In [1]: import numpy as np

In [2]: np.set_printoptions(suppress=True, linewidth=120)

In [3]: W0 = np.loadtxt("out6.csv", delimiter=",")

In [4]: print(W0)
[[-0.5   0.4  -1.15 -0.9   0.2   0.1 ]
 [ 0.36 -0.28  0.78  0.5  -0.2  -0.12]
 [ 0.6  -0.38  0.78 -0.77 -0.94 -0.72]
 [ 0.34 -0.38  1.43  2.61  0.62  0.58]]

In [5]: U, s, VT = np.linalg.svd(W0)

In [6]: V = VT[:(s > 1e-8).sum()]

In [7]: rng = np.random.default_rng(2098)

In [8]: x0 = W0[2] + -2 * W0[3] + rng.integers(2) * np.eye(6)[5]

In [9]: print(x0.round(2))
[-0.08  0.38 -2.08 -5.99 -2.18 -1.88]

In [10]: print(np.linalg.matrix_rank(np.vstack([W0, x0])))
2

In [11]: print(round(float(np.linalg.norm(x0 - V.T @ V @ x0)), 2))
0.0

In [12]: print(np.round(np.diag(V.T @ V), 2))
[0.16 0.08 0.56 0.74 0.29 0.17]

In [13]: cov = W0.T @ W0

In [14]: print((W0 @ W0.T).shape)
(4, 4)

In [15]: print(np.round(np.diag(cov), 2))
[0.86 0.53 4.58 8.46 1.35 0.88]

In [16]: print(np.round(np.linalg.svd(W0, compute_uv=False) ** 2, 2) + 0)
[12.54  4.12  0.    0.  ]

In [17]: x0 = np.array([-2, 6, 4, 7, -5, 6])

In [18]: a = np.maximum(W0 @ x0, 0)

In [19]: print(np.round(np.tanh(W0 @ x0), 2))
[-1.  1. -1.  1.]

In [20]: print(W0 * (a > 1e-9)[:, None])
[[-0.    0.   -0.   -0.    0.    0.  ]
 [ 0.36 -0.28  0.78  0.5  -0.2  -0.12]
 [ 0.   -0.    0.   -0.   -0.   -0.  ]
 [ 0.34 -0.38  1.43  2.61  0.62  0.58]]

In [21]: print(a)
[ 0.    4.5   0.   21.41]

In [22]: t = np.radians(45)

In [23]: Rm = np.eye(6)

In [24]: Rm[0, 0] = Rm[5, 5] = np.cos(t)

In [25]: Rm[0, 5], Rm[5, 0] = -np.sin(t), np.sin(t)

In [26]: print(Rm.round(2))
[[ 0.71  0.    0.    0.    0.   -0.71]
 [ 0.    1.    0.    0.    0.    0.  ]
 [ 0.    0.    1.    0.    0.    0.  ]
 [ 0.    0.    0.    1.    0.    0.  ]
 [ 0.    0.    0.    0.    1.    0.  ]
 [ 0.71  0.    0.    0.    0.    0.71]]

In [27]: M2 = W0 @ Rm.T

In [28]: print(np.round(np.linalg.svd(W0, compute_uv=False), 2) + 0, np.round(np.linalg.svd(M2, compute_uv=False), 2) + 0)
[3.54 2.03 0.   0.  ] [3.54 2.03 0.   0.  ]

In [29]: print(M2.round(2))
[[-0.42  0.4  -1.15 -0.9   0.2  -0.28]
 [ 0.34 -0.28  0.78  0.5  -0.2   0.17]
 [ 0.93 -0.38  0.78 -0.77 -0.94 -0.08]
 [-0.17 -0.38  1.43  2.61  0.62  0.65]]

In [30]: M2 = W0 / np.sqrt((W0 ** 2).mean(axis=1, keepdims=True))

In [31]: print(np.linalg.matrix_rank(M2) == np.linalg.matrix_rank(W0))
True

In [32]: print(np.linalg.matrix_rank(W0 - W0.mean(axis=1, keepdims=True)))
2

In [33]: print(np.round(np.linalg.norm(M2, axis=1), 2))
[2.45 2.45 2.45 2.45]

In [34]: A = np.load("dump.npy")

In [35]: print(A)
[[0 0 0 0 0 1]
 [0 0 1 0 0 0]
 [1 0 0 0 0 0]
 [0 0 0 0 1 0]
 [0 0 0 1 0 0]
 [0 1 0 0 0 0]]

In [36]: print(A @ A)
[[0 1 0 0 0 0]
 [1 0 0 0 0 0]
 [0 0 0 0 0 1]
 [0 0 0 1 0 0]
 [0 0 0 0 1 0]
 [0 0 1 0 0 0]]

In [37]: print(np.round(np.sort(np.linalg.eigvals(A).real), 2) + 0)
[-1. -1.  0.  0.  1.  1.]

In [38]: print(round(float(np.linalg.det(A)), 2))
1.0

In [39]: print((A != 0).astype(int))
[[0 0 0 0 0 1]
 [0 0 1 0 0 0]
 [1 0 0 0 0 0]
 [0 0 0 0 1 0]
 [0 0 0 1 0 0]
 [0 1 0 0 0 0]]

In [40]: print(np.flatnonzero(np.linalg.matrix_power((A != 0) + (A.T != 0) + np.eye(6), 6)[4]))
[3 4]

In [41]: data = np.load("a.npy")

In [42]: print(data)
[[0. 4. 2. 8.]
 [4. 0. 0. 0.]
 [2. 0. 0. 0.]
 [8. 0. 0. 0.]]

In [43]: M2 = np.array([[3, 2, -2], [3, -5, 1], [4, 4, -1], [-4, 5, 1]])

In [44]: print(np.linalg.matrix_rank(np.vstack([data, M2.T])))
4

In [45]: print(np.vstack([data, M2.T]).shape)
(7, 4)

In [46]: print(np.einsum("ij,ij->i", data, data))
[84. 16.  4. 64.]

In [47]: arr = np.load("x.npy")

In [48]: print(arr)
[[-2.21 -1.44 -1.21 -0.13]
 [-6.32 -0.3   2.02  3.68]
 [-1.5   0.18  0.84  1.14]
 [-5.87 -0.06  2.19  3.65]]

In [49]: lab = rng.permutation(4)

In [50]: print(lab)
[3 0 2 1]

In [51]: M2 = arr[lab][:, lab]

In [52]: print(M2)
[[ 3.65 -5.87  2.19 -0.06]
 [-0.13 -2.21 -1.21 -1.44]
 [ 1.14 -1.5   0.84  0.18]
 [ 3.68 -6.32  2.02 -0.3 ]]

In [53]: print(round(float(np.linalg.det(M2)), 2), round(float(np.linalg.det(arr[lab])), 2))
-0.0 -0.0

In [54]: U, s, VT = np.linalg.svd(arr, full_matrices=False)

In [55]: print(np.round(VT @ VT.T, 2) + 0)
[[1. 0. 0. 0.]
 [0. 1. 0. 0.]
 [0. 0. 1. 0.]
 [0. 0. 0. 1.]]

In [56]: print(np.allclose(U * s @ VT, arr))
True

In [57]: print((s > 1e-8).sum())
2

In [58]: print(np.round(np.abs(VT[0]), 2))
[0.83 0.04 0.27 0.49]

In [59]: print(s.round(2) + 0)
[10.79  2.56  0.    0.  ]

In [60]: M = np.loadtxt("case13.csv", delimiter=",")

In [61]: print(M)
[[ 10.   1.   8.  -9.  -7.   1.   1.   8.   4.   4.]
 [  1.   9.  10.   2.   5.   3.  -5.   3.   9. -11.]
 [  8.  10.  18.  -8.   1.   5.  -8.   9.  17.  -5.]
 [ -9.   2.  -8.  17.   8.   2.   4.  -7. -11. -13.]
 [ -7.   5.   1.   8.  10.   6.  -5.  -4.   3.  -8.]
 [  1.   3.   5.   2.   6.  18.  -3.   2.   1.   2.]
 [  1.  -5.  -8.   4.  -5.  -3.   9.  -1. -13.   1.]
 [  8.   3.   9.  -7.  -4.   2.  -1.   7.   6.   1.]
 [  4.   9.  17. -11.   3.   1. -13.   6.  23.  -2.]
 [  4. -11.  -5. -13.  -8.   2.   1.   1.  -2.  23.]]

In [62]: evals, V = np.linalg.eigh(M)

In [63]: print(np.round(np.abs(V[:, -1]), 2))
[0.23 0.26 0.53 0.33 0.01 0.12 0.29 0.25 0.58 0.04]

In [64]: print(np.unique(evals.round(6) + 0, return_counts=True)[1])
[6 1 1 1 1]

In [65]: print(np.round(V.T @ V, 2) + 0)
[[1. 0. 0. 0. 0. 0. 0. 0. 0. 0.]
 [0. 1. 0. 0. 0. 0. 0. 0. 0. 0.]
 [0. 0. 1. 0. 0. 0. 0. 0. 0. 0.]
 [0. 0. 0. 1. 0. 0. 0. 0. 0. 0.]
 [0. 0. 0. 0. 1. 0. 0. 0. 0. 0.]
 [0. 0. 0. 0. 0. 1. 0. 0. 0. 0.]
 [0. 0. 0. 0. 0. 0. 1. 0. 0. 0.]
 [0. 0. 0. 0. 0. 0. 0. 1. 0. 0.]
 [0. 0. 0. 0. 0. 0. 0. 0. 1. 0.]
 [0. 0. 0. 0. 0. 0. 0. 0. 0. 1.]]

In [66]: print(np.round(V @ np.diag(evals) @ V.T, 2))
[[ 10.   1.   8.  -9.  -7.   1.   1.   8.   4.   4.]
 [  1.   9.  10.   2.   5.   3.  -5.   3.   9. -11.]
 [  8.  10.  18.  -8.   1.   5.  -8.   9.  17.  -5.]
 [ -9.   2.  -8.  17.   8.   2.   4.  -7. -11. -13.]
 [ -7.   5.   1.   8.  10.   6.  -5.  -4.   3.  -8.]
 [  1.   3.   5.   2.   6.  18.  -3.   2.   1.   2.]
 [  1.  -5.  -8.   4.  -5.  -3.   9.  -1. -13.   1.]
 [  8.   3.   9.  -7.  -4.   2.  -1.   7.   6.   1.]
 [  4.   9.  17. -11.   3.   1. -13.   6.  23.  -2.]
 [  4. -11.  -5. -13.  -8.   2.   1.   1.  -2.  23.]]

In [67]: print(np.round(np.linalg.eigvalsh(M + 2 * np.eye(10)), 2))
[ 2.    2.    2.    2.    2.    2.   19.07 23.   47.87 62.06]

In [68]: print(evals.round(2) + 0)
[ 0.    0.    0.    0.    0.    0.   17.07 21.   45.87 60.06]

In [69]: print((evals > 1e-8).sum(), (evals < -1e-8).sum())
4 0

In [70]: print(evals.sum(), np.trace(M))
144.0 144.0

In [71]: print(np.round(np.linalg.svd(M, compute_uv=False), 2) + 0)
[60.06 45.87 21.   17.07  0.    0.    0.    0.    0.    0.  ]

In [72]: U, s, VT = np.linalg.svd(M)

In [73]: V = VT[:(s > 1e-8).sum()]

In [74]: x0 = M[7] + 2 * M[3] + rng.integers(2) * np.eye(10)[9]

In [75]: print(x0)
[-10.   7.  -7.  27.  12.   6.   7.  -7. -16. -24.]

In [76]: print(np.round(np.diag(V.T @ V), 2))
[0.34 0.19 0.34 0.35 0.3  0.84 0.28 0.22 0.5  0.63]

In [77]: print(np.round(np.sort(np.abs(np.linalg.eigvals(data))), 2))
[0.   0.   9.17 9.17]

In [78]: f = np.array([-3, -3, 1, -3, 3, 2])

In [79]: feats = np.outer(rng.normal(size=30), f) + 0.02 * rng.normal(size=(30, 6))

In [80]: print(feats.round(2) + 0)
[[-0.26 -0.24  0.06 -0.19  0.2   0.14]
 [-2.61 -2.56  0.83 -2.52  2.59  1.73]
 [ 0.57  0.61 -0.17  0.55 -0.56 -0.37]
 [-1.87 -1.87  0.6  -1.87  1.86  1.25]
 [ 0.03  0.04  0.01  0.02 -0.02 -0.05]
 [ 1.71  1.68 -0.54  1.72 -1.7  -1.14]
 [-0.47 -0.45  0.16 -0.45  0.45  0.3 ]
 [-0.71 -0.66  0.27 -0.68  0.68  0.42]
 [-4.07 -4.07  1.32 -4.05  4.06  2.69]
 [ 1.39  1.38 -0.46  1.36 -1.39 -0.92]
 [ 2.51  2.51 -0.83  2.52 -2.5  -1.71]
 [-3.88 -3.83  1.27 -3.86  3.84  2.57]
 [ 0.9   0.87 -0.29  0.89 -0.87 -0.61]
 [-0.14 -0.11  0.03 -0.12  0.12  0.05]
 [-2.39 -2.39  0.78 -2.44  2.38  1.61]
 [ 0.3   0.36 -0.12  0.36 -0.38 -0.23]
 [-0.41 -0.38  0.12 -0.41  0.37  0.28]
 [ 3.53  3.53 -1.16  3.54 -3.55 -2.38]
 [ 1.03  1.07 -0.34  1.03 -1.03 -0.71]
 [-2.95 -2.96  1.03 -2.95  2.96  2.01]
 [-1.64 -1.6   0.54 -1.61  1.61  1.1 ]
 [-0.54 -0.49  0.16 -0.55  0.54  0.35]
 [ 0.07  0.12 -0.05  0.08 -0.04  0.  ]
 [ 7.75  7.75 -2.6   7.79 -7.74 -5.14]
 [ 2.49  2.45 -0.84  2.45 -2.44 -1.65]
 [-1.9  -1.94  0.65 -1.97  1.96  1.31]
 [-1.   -0.96  0.29 -1.    0.94  0.64]
 [-6.56 -6.55  2.21 -6.57  6.54  4.35]
 [ 0.57  0.58 -0.19  0.58 -0.59 -0.38]
 [ 0.9   0.93 -0.32  0.94 -0.96 -0.63]]

In [81]: M2 = M[0, 0] * M[1:] - np.outer(M[1:, 0], M[0])

In [82]: print(M2)
[[   0.   89.   92.   29.   57.   29.  -51.   22.   86. -114.]
 [   0.   92.  116.   -8.   66.   42.  -88.   26.  138.  -82.]
 [   0.   29.   -8.   89.   17.   29.   49.    2.  -74.  -94.]
 [   0.   57.   66.   17.   51.   67.  -43.   16.   58.  -52.]
 [   0.   29.   42.   29.   67.  179.  -31.   12.    6.   16.]
 [   0.  -51.  -88.   49.  -43.  -31.   89.  -18. -134.    6.]
 [   0.   22.   26.    2.   16.   12.  -18.    6.   28.  -22.]
 [   0.   86.  138.  -74.   58.    6. -134.   28.  214.  -36.]
 [   0. -114.  -82.  -94.  -52.   16.    6.  -22.  -36.  214.]]

In [83]: print(np.linalg.matrix_rank(M2), np.linalg.matrix_rank(M))
3 4

In [84]: print(np.flatnonzero(~M2.round(6).any(axis=1)))
[]

In [85]: P = feats @ np.linalg.solve(feats.T @ feats, feats.T)

In [86]: print(np.round(P @ feats[:, 1], 2))
[-0.24 -2.56  0.61 -1.87  0.04  1.68 -0.45 -0.66 -4.07  1.38  2.51 -3.83  0.87 -0.11 -2.39  0.36 -0.38  3.53  1.07
 -2.96 -1.6  -0.49  0.12  7.75  2.45 -1.94 -0.96 -6.55  0.58  0.93]

In [87]: Ac = feats - feats.mean(axis=0)

In [88]: U, s, VT = np.linalg.svd(Ac, full_matrices=False)

In [89]: print(np.abs(U[:, 0]).argmax())
23

In [90]: print(np.searchsorted(np.cumsum(s ** 2) / (s ** 2).sum(), 0.9) + 1)
1

In [91]: M2 = np.c_[feats[:, :4] @ np.array([[1, 2, 1, 1], [2, 0, 1, 0], [0, 2, 2, 1], [2, 0, 1, 0]]), np.array([1, 2, 2, 0, -1, 2, 2, 1, 2, -2, 1, -2, -1, 2, -1, 2, 2, -2, -2, 1, -2, -1, -2, 1, -1, -1, 0, 2, -2, -1])]

In [92]: print(M2.round(2))
[[ -1.12  -0.41  -0.57  -0.2    1.  ]
 [-12.77  -3.56  -6.03  -1.78   2.  ]
 [  2.88   0.8    1.39   0.4    2.  ]
 [ -9.34  -2.53  -4.4   -1.27   0.  ]
 [  0.14   0.07   0.1    0.03  -1.  ]
 [  8.51   2.34   4.02   1.17   2.  ]
 [ -2.27  -0.6   -1.04  -0.3    2.  ]
 [ -3.39  -0.89  -1.51  -0.44   1.  ]
 [-20.32  -5.51  -9.56  -2.75   2.  ]
 [  6.86   1.85   3.2    0.93  -2.  ]
 [ 12.57   3.38   5.89   1.69   1.  ]
 [-19.27  -5.21  -9.02  -2.6   -2.  ]
 [  4.44   1.21   2.08   0.61  -1.  ]
 [ -0.6   -0.23  -0.32  -0.12   2.  ]
 [-12.07  -3.24  -5.68  -1.62  -1.  ]
 [  1.74   0.36   0.78   0.18   2.  ]
 [ -2.    -0.59  -0.97  -0.3    2.  ]
 [ 17.67   4.73   8.28   2.37  -2.  ]
 [  5.23   1.38   2.45   0.69  -2.  ]
 [-14.77  -3.85  -6.8   -1.92   1.  ]
 [ -8.06  -2.19  -3.77  -1.1   -2.  ]
 [ -2.61  -0.75  -1.25  -0.38  -1.  ]
 [  0.47   0.04   0.18   0.02  -2.  ]
 [ 38.83  10.31  18.1    5.16   1.  ]
 [ 12.29   3.3    5.71   1.65  -1.  ]
 [ -9.7   -2.49  -4.5   -1.25  -1.  ]
 [ -4.91  -1.43  -2.38  -0.71   0.  ]
 [-32.79  -8.7  -15.26  -4.35   2.  ]
 [  2.88   0.75   1.34   0.37  -2.  ]
 [  4.64   1.18   2.14   0.59  -1.  ]]

In [93]: print(np.round(np.linalg.lstsq(feats, M2[:, 0])[0], 2) + 0)
[1. 2. 0. 2. 0. 0.]

In [94]: print(np.round(np.linalg.norm(np.linalg.qr(feats)[0].T @ M2, axis=0) ** 2 / ((M2 ** 2).sum(axis=0) + 1e-12), 2))
[1.   1.   1.   1.   0.19]

In [95]: print(np.linalg.matrix_rank(np.c_[feats, M2]))
7

In [96]: print(np.round(np.linalg.norm(M2 - feats @ np.linalg.lstsq(feats, M2)[0], axis=0), 2) + 0)
[0.   0.   0.   0.   7.84]
